$ ipython --no-banner

In [1]: import numpy as np

In [2]: np.set_printoptions(precision=1, suppress=True, linewidth=100)

In [3]: E = np.loadtxt("out2.csv", delimiter=",")

In [4]: E
Out[4]: 
array([[-16.,   0.,   0.,   1.,   0.,   3.,   3.],
       [  3., -44.,   4.,   2.,   3.,   3.,   1.],
       [  1.,   3.,  29.,   2.,   1.,   2.,   4.],
       [  2.,   5.,   5.,  10.,   0.,   0.,   2.],
       [  2.,   3.,   0.,   0., -26.,   1.,   1.],
       [  4.,   2.,   0.,   0.,   3.,  30.,   4.],
       [  2.,   2.,   4.,   2.,   5.,   3., -12.]])

In [5]: x0 = np.array([2, 5, -5, 4, 3, 4, 0])

In [6]: h1 = np.maximum(E @ x0, 0)

In [7]: np.tanh(E @ x0)
Out[7]: array([-1., -1., -1.,  1., -1.,  1.,  1.])

In [8]: np.flatnonzero(h1 > 1e-9)
Out[8]: array([3, 5, 6])

In [9]: np.maximum(E @ x0, 0) - np.maximum(-E @ x0, 0)
Out[9]: array([ -16., -205., -109.,   44.,  -55.,  147.,   29.])

In [10]: print(h1)
[  0.   0.   0.  44.   0. 147.  29.]

In [11]: print(E.T @ h1)
[ 734.  572.  336.  498.  586. 4497.  328.]

In [12]: rng = np.random.default_rng(9636)

In [13]: B = E + rng.integers(-2, 3, (7, 5)) @ rng.integers(-2, 3, (5, 7))

In [14]: B
Out[14]: 
array([[-12.,   1.,   2.,   1.,   2.,   0.,   2.],
       [  0., -43.,   5.,   0.,  -1.,   5.,   6.],
       [ -3.,  -1.,  31.,   3.,   5.,   5.,   5.],
       [  3.,   9.,   8.,   2., -10.,   0.,   4.],
       [ -2.,   2.,   4.,   1., -24.,   3.,   3.],
       [  8.,   8.,  -4.,  -6.,  -9.,  28.,   4.],
       [  2.,   2.,   0.,  -4.,  -3.,   5., -14.]])

In [15]: np.abs(B - E).sum(axis=1)
Out[15]: array([13., 18., 19., 28., 16., 34., 22.])

In [16]: print(np.allclose(E @ E.T, E.T @ E))
False

In [17]: (E + E.T) / 2
Out[17]: 
array([[-16. ,   1.5,   0.5,   1.5,   1. ,   3.5,   2.5],
       [  1.5, -44. ,   3.5,   3.5,   3. ,   2.5,   1.5],
       [  0.5,   3.5,  29. ,   3.5,   0.5,   1. ,   4. ],
       [  1.5,   3.5,   3.5,  10. ,   0. ,   0. ,   2. ],
       [  1. ,   3. ,   0.5,   0. , -26. ,   2. ,   3. ],
       [  3.5,   2.5,   1. ,   0. ,   2. ,  30. ,   3.5],
       [  2.5,   1.5,   4. ,   2. ,   3. ,   3.5, -12. ]])

In [18]: np.round(np.abs(np.linalg.eigvals(E)).max(), 1)
Out[18]: np.float64(44.8)

In [19]: assert E == E.T
Traceback (most recent call last):
  Cell In[19], line 1
    assert E == E.T
ValueError: The truth value of an array with more than one element is ambiguous. Use a.any() or a.all()


In [20]: print(E @ E)
[[ 276.   17.   17.    0.   24.   51.  -70.]
 [-152. 1975.  -46.  -55. -192.  -19.  -12.]
 [  44.  -20.  879.   93.   38.  143.   87.]
 [  12. -151.  223.  126.   30.   37.   27.]
 [ -69. -206.   16.   10.  693.   22.  -25.]
 [  76.  -11.   24.   16.   38.  933.   89.]
 [ -20.  -69.   86.   10. -171.   79.  189.]]

In [21]: (E - E.T) / 2
Out[21]: 
array([[ 0. , -1.5, -0.5, -0.5, -1. , -0.5,  0.5],
       [ 1.5,  0. ,  0.5, -1.5,  0. ,  0.5, -0.5],
       [ 0.5, -0.5,  0. , -1.5,  0.5,  1. ,  0. ],
       [ 0.5,  1.5,  1.5,  0. ,  0. ,  0. ,  0. ],
       [ 1. ,  0. , -0.5,  0. ,  0. , -1. , -2. ],
       [ 0.5, -0.5, -1. ,  0. ,  1. ,  0. ,  0.5],
       [-0.5,  0.5,  0. ,  0. ,  2. , -0.5,  0. ]])

In [22]: np.linalg.determinant(E)
Traceback (most recent call last):
  Cell In[22], line 1
    np.linalg.determinant(E)
AttributeError: module 'numpy.linalg' has no attribute 'determinant'


In [23]: x0 = np.array([2, 1, 5, 4, 0, 5, -1])

In [24]: (E @ x0).argmax()
Out[24]: np.int64(2)

In [25]: E * x0
Out[25]: 
array([[-32.,   0.,   0.,   4.,   0.,  15.,  -3.],
       [  6., -44.,  20.,   8.,   0.,  15.,  -1.],
       [  2.,   3., 145.,   8.,   0.,  10.,  -4.],
       [  4.,   5.,  25.,  40.,   0.,   0.,  -2.],
       [  4.,   3.,   0.,   0.,  -0.,   5.,  -1.],
       [  8.,   2.,   0.,   0.,   0., 150.,  -4.],
       [  4.,   2.,  20.,   8.,   0.,  15.,  12.]])

In [26]: E @ np.ones(7)
Out[26]: array([ -9., -28.,  42.,  24., -19.,  43.,   6.])

In [27]: (E * x0).sum(axis=1)
Out[27]: array([-16.,   4., 164.,  72.,  11., 156.,  61.])

In [28]: mat = np.loadtxt("a.csv", delimiter=",")

In [29]: print(mat)
[[ 1.   0.   0.   0.   0.   0.   0.   0.   0.   0.   0.   0.   0.   0. ]
 [ 0.   1.   0.   0.   0.   0.   0.   0.   0.   0.   0.   0.   0.   0. ]
 [ 0.   0.   1.   0.   0.   0.   0.   0.   0.   0.   0.   0.   0.   0. ]
 [ 0.   0.   0.   1.   0.   0.   0.   0.   0.   0.   0.   0.   0.   0. ]
 [ 0.   0.   0.   0.   1.   0.   0.   0.   0.   0.   0.   0.   0.   0. ]
 [ 0.   0.   0.   0.   0.   1.   0.   0.   0.   0.   0.   0.   0.   0. ]
 [ 0.   0.   0.   0.   0.   0.   0.5  0.   0.   0.   0.9  0.   0.   0. ]
 [ 0.   0.   0.   0.   0.   0.   0.   1.   0.   0.   0.   0.   0.   0. ]
 [ 0.   0.   0.   0.   0.   0.   0.   0.   1.   0.   0.   0.   0.   0. ]
 [ 0.   0.   0.   0.   0.   0.   0.   0.   0.   1.   0.   0.   0.   0. ]
 [ 0.   0.   0.   0.   0.   0.  -0.9  0.   0.   0.   0.5  0.   0.   0. ]
 [ 0.   0.   0.   0.   0.   0.   0.   0.   0.   0.   0.   1.   0.   0. ]
 [ 0.   0.   0.   0.   0.   0.   0.   0.   0.   0.   0.   0.   1.   0. ]
 [ 0.   0.   0.   0.   0.   0.   0.   0.   0.   0.   0.   0.   0.   1. ]]

In [30]: mat.sum(axis=0)
Out[30]: array([ 1. ,  1. ,  1. ,  1. ,  1. ,  1. , -0.4,  1. ,  1. ,  1. ,  1.4,  1. ,  1. ,  1. ])

In [31]: mat.sum(axis=1)
Out[31]: array([ 1. ,  1. ,  1. ,  1. ,  1. ,  1. ,  1.4,  1. ,  1. ,  1. , -0.4,  1. ,  1. ,  1. ])

In [32]: mat.shape
Out[32]: (14, 14)

In [33]: np.round(mat.mean(axis=0), 1) + 0
Out[33]: array([0.1, 0.1, 0.1, 0.1, 0.1, 0.1, 0. , 0.1, 0.1, 0.1, 0.1, 0.1, 0.1, 0.1])

In [34]: f = np.array([1, 2, 1, -2, -2, -2, -2, -2, -1, 1, -2, -1, 1, -2])

In [35]: B = mat + np.outer(f, np.eye(14)[10])

In [36]: print(np.linalg.matrix_rank(np.linalg.inv(B) - np.linalg.inv(mat), tol=1e-8))
1

In [37]: np.linalg.svd(mat, compute_uv=False)
Out[37]: array([1., 1., 1., 1., 1., 1., 1., 1., 1., 1., 1., 1., 1., 1.])

In [38]: print(np.linalg.norm(mat, axis=0))
[1. 1. 1. 1. 1. 1. 1. 1. 1. 1. 1. 1. 1. 1.]
